$ ipython --no-banner

In [1]: import numpy as np

In [2]: np.set_printoptions(precision=2, suppress=True, linewidth=100)

In [3]: W0 = np.array([[4, 4, 4, 4], [4, 8, 8, 8], [4, 8, 12, 12], [4, 8, 12, 16]])

In [4]: M2 = W0 / np.sqrt((W0 ** 2).mean(axis=1, keepdims=True))

In [5]: np.linalg.norm(M2, axis=1)
Out[5]: array([2., 2., 2., 2.])

In [6]: M2[1]
Out[6]: array([0.55, 1.11, 1.11, 1.11])

In [7]: np.linalg.matrix_rank(M2) == np.linalg.matrix_rank(W0)
Out[7]: np.True_

In [8]: X = np.array([[2, 7, 9, 5], [0, 4, 5, 5], [0, 0, 5, 0], [0, 0, 0, 4]])

In [9]: round(np.linalg.det(X[::-1]), 2)
Out[9]: np.float64(160.0)

In [10]: round(float(np.linalg.det(2 * X)), 2), np.round(np.linalg.det(X), 2)
Out[10]: (2560.0, np.float64(160.0))

In [11]: round(float(np.linalg.eigvals(X).sum().real), 2)
Out[11]: 15.0

In [12]: np.linalg.eigvals(X)
Out[12]: array([2., 4., 5., 4.])

In [13]: vals, vecs = np.linalg.eig(X)

In [14]: np.sort(np.linalg.eigvals(np.linalg.inv(X)))
Out[14]: array([0.2 , 0.25, 0.25, 0.5 ])

In [15]: np.prod(vals)
Out[15]: np.float64(160.0)

In [16]: A = np.load("w.npy")

In [17]: A
Out[17]: 
array([[-2.,  0.,  0.,  0.,  0.],
       [ 0., -2.,  0.,  0., -3.],
       [ 0.,  0., -2., -3.,  0.],
       [ 0.,  0., -3., -2.,  0.],
       [ 0., -3.,  0.,  0., -2.]])

In [18]: vals, vecs = np.linalg.eigh(A)

In [19]: vec = np.array([-2, -4, 3, 9, -4])

In [20]: vecs * np.maximum(vals, 0) @ vecs.T
Out[20]: 
array([[ 0. ,  0. ,  0. ,  0. ,  0. ],
       [ 0. ,  0.5,  0. ,  0. , -0.5],
       [ 0. ,  0. ,  0.5, -0.5,  0. ],
       [ 0. ,  0. , -0.5,  0.5,  0. ],
       [ 0. , -0.5,  0. ,  0. ,  0.5]])

In [21]: vec @ A @ vec
Out[21]: np.float64(-510.0)

In [22]: np.linalg.eigvalsh(A[1:, 1:])
Out[22]: array([-5., -5.,  1.,  1.])

In [23]: np.abs(A).sum(axis=1).max(), np.abs(vals).max()
Out[23]: (np.float64(5.0), np.float64(5.0))

In [24]: (A != 0).astype(int)
Out[24]: 
array([[1, 0, 0, 0, 0],
       [0, 1, 0, 0, 1],
       [0, 0, 1, 1, 0],
       [0, 0, 1, 1, 0],
       [0, 1, 0, 0, 1]])

In [25]: (np.linalg.matrix_power((A != 0) + (A.T != 0) + np.eye(5), 5) > 0).astype(int)
Out[25]: 
array([[1, 0, 0, 0, 0],
       [0, 1, 0, 0, 1],
       [0, 0, 1, 1, 0],
       [0, 0, 1, 1, 0],
       [0, 1, 0, 0, 1]])

In [26]: Q, vecs = np.linalg.qr(A[:, :3])[0], np.linalg.qr(A[:, 3:])[0]

In [27]: sigma = np.linalg.svd(Q.T @ vecs, compute_uv=False)

In [28]: sigma
Out[28]: array([0.92, 0.92])

In [29]: np.round(np.linalg.norm(Q @ Q.T - vecs @ vecs.T, 2), 2)
Out[29]: np.float64(1.0)

In [30]: m1 = np.load("x.npy")

In [31]: m1
Out[31]: 
array([[3, 3, 0, 1, 2],
       [2, 3, 3, 0, 1],
       [1, 2, 3, 3, 0],
       [0, 1, 2, 3, 3],
       [3, 0, 1, 2, 3]])

In [32]: vec = np.array([0, 0, 2, 0, 2])

In [33]: a = np.maximum(m1 @ vec, 0)

In [34]: a
Out[34]: array([ 4,  8,  6, 10,  8])

In [35]: np.flatnonzero(a > 1e-9)
Out[35]: array([0, 1, 2, 3, 4])

In [36]: m1.T @ a
Out[36]: array([58, 58, 70, 68, 70])

In [37]: np.sort(np.abs(np.fft.fft(m1[0]))), np.sort(np.linalg.svd(m1, compute_uv=False))
Out[37]: (array([1.71, 1.71, 3.75, 3.75, 9.  ]), array([1.71, 1.71, 3.75, 3.75, 9.  ]))

In [38]: m1 @ np.ones(5)
Out[38]: array([9., 9., 9., 9., 9.])

In [39]: (m1 @ m1)[0]
Out[39]: array([21, 19, 13, 10, 18])

In [40]: Q, r_ = np.linalg.qr(m1)

In [41]: r_
Out[41]: 
array([[-4.8 , -3.54, -2.5 , -2.5 , -3.54],
       [ 0.  , -3.23, -2.52, -0.97,  0.17],
       [ 0.  ,  0.  , -3.23, -2.57, -1.11],
       [ 0.  ,  0.  ,  0.  , -3.03, -1.8 ],
       [ 0.  ,  0.  ,  0.  ,  0.  ,  2.44]])

In [42]: Q.shape, r_.shape
Out[42]: ((5, 5), (5, 5))

In [43]: np.abs(np.diag(r_))
Out[43]: array([4.8 , 3.23, 3.23, 3.03, 2.44])

In [44]: round(float(abs(r_[0, 0])), 2), np.round(np.linalg.norm(m1[:, 0]), 2)
Out[44]: (4.8, np.float64(4.8))

In [45]: np.round(Q.T @ Q, 2) + 0
Out[45]: 
array([[1., 0., 0., 0., 0.],
       [0., 1., 0., 0., 0.],
       [0., 0., 1., 0., 0.],
       [0., 0., 0., 1., 0.],
       [0., 0., 0., 0., 1.]])

In [46]: E = np.loadtxt("test3.csv", delimiter=",")

In [47]: E
Out[47]: 
array([[0., 1.],
       [1., 0.]])

In [48]: vec = np.array([0, 0])

In [49]: target = E @ vec

In [50]: target
Out[50]: array([0., 0.])

In [51]: np.linalg.solve(E, E[:, 0])
Out[51]: array([1., 0.])

In [52]: np.linalg.solve(E, target)
Out[52]: array([0., 0.])

In [53]: t = np.radians(135)

In [54]: r_ = np.eye(2)

In [55]: r_[1, 1] = r_[0, 0] = np.cos(t)

In [56]: r_[1, 0], r_[0, 1] = -np.sin(t), np.sin(t)

In [57]: r_
Out[57]: 
array([[-0.71,  0.71],
       [-0.71, -0.71]])

In [58]: M2 = E @ r_.T

In [59]: np.abs(M2 - E).max(axis=0)
Out[59]: array([1.71, 1.71])

In [60]: np.allclose(np.linalg.norm(E, axis=1), np.linalg.norm(M2, axis=1))
Out[60]: True

In [61]: round(float(np.linalg.det(r_)), 2), round(float(np.trace(r_)), 2)
Out[61]: (1.0, -1.41)

In [62]: np.all(np.linalg.eigvalsh(E) > 0)
Out[62]: np.False_

In [63]: [round(float(np.linalg.det(E[:i, :i])), 2) + 0 for i in range(1, 3)]
Out[63]: [0.0, -1.0]

In [64]: mat = np.array([[0, 0, 0, 0, 0, 0, 0, 0],
    ...:     [0, 0, 0, 0, 0, 0, 0, 0],
    ...:     [0, 0, 0, 0, 0, 0, -2, 0],
    ...:     [0, 0, 0, 2, 0, 0, 0, 0],
    ...:     [0, 0, -2, 0, 0, 0, 0, 0],
    ...:     [0, 0, 0, 0, -1, 0, 0, 0],
    ...:     [0, -1, 0, 0, 0, 0, 0, 0],
    ...:     [0, 0, 0, 0, 0, 2, 0, 0]])

In [65]: rng = np.random.default_rng(256563)

In [66]: labels = rng.permutation(8)

In [67]: labels
Out[67]: array([0, 3, 1, 5, 6, 2, 7, 4])

In [68]: M2 = mat[labels][:, labels]

In [69]: np.allclose(M2, mat)
Out[69]: False

In [70]: np.sort(np.abs(np.linalg.eigvals(M2)))
Out[70]: array([0., 0., 0., 0., 0., 0., 0., 2.])

In [71]: np.trace(M2)
Out[71]: np.int64(2)

In [72]: np.linalg.lstsq(mat[:-1].T, mat[-1])[2]
Out[72]: np.int32(5)

In [73]: mat @ np.linalg.pinv(mat) @ mat
Out[73]: 
array([[ 0.,  0.,  0.,  0.,  0.,  0.,  0.,  0.],
       [ 0.,  0.,  0.,  0.,  0.,  0.,  0.,  0.],
       [ 0.,  0.,  0.,  0.,  0.,  0., -2.,  0.],
       [ 0.,  0.,  0.,  2.,  0.,  0.,  0.,  0.],
       [ 0.,  0., -2.,  0.,  0.,  0.,  0.,  0.],
       [ 0.,  0.,  0.,  0., -1.,  0.,  0.,  0.],
       [ 0., -1.,  0.,  0.,  0.,  0.,  0.,  0.],
       [ 0.,  0.,  0.,  0.,  0.,  2.,  0.,  0.]])

In [74]: rank = np.linalg.matrix_rank(mat)

In [75]: rank
Out[75]: np.int64(6)

In [76]: null = np.linalg.svd(mat)[2][rank:].T

In [77]: np.linalg.matrix_rank(mat.T @ mat), np.linalg.matrix_rank(mat @ mat.T)
Out[77]: (np.int64(6), np.int64(6))

In [78]: mat @ null
Out[78]: 
array([[0., 0.],
       [0., 0.],
       [0., 0.],
       [0., 0.],
       [0., 0.],
       [0., 0.],
       [0., 0.],
       [0., 0.]])

In [79]: null.shape
Out[79]: (8, 2)

In [80]: null @ null.T
Out[80]: 
array([[1., 0., 0., 0., 0., 0., 0., 0.],
       [0., 0., 0., 0., 0., 0., 0., 0.],
       [0., 0., 0., 0., 0., 0., 0., 0.],
       [0., 0., 0., 0., 0., 0., 0., 0.],
       [0., 0., 0., 0., 0., 0., 0., 0.],
       [0., 0., 0., 0., 0., 0., 0., 0.],
       [0., 0., 0., 0., 0., 0., 0., 0.],
       [0., 0., 0., 0., 0., 0., 0., 1.]])

In [81]: np.allclose(mat @ null, 0)
Out[81]: True

In [82]: [int(np.linalg.matrix_rank(mat[:, :j + 1])) for j in range(8)]
Out[82]: [0, 1, 2, 3, 4, 5, 6, 6]
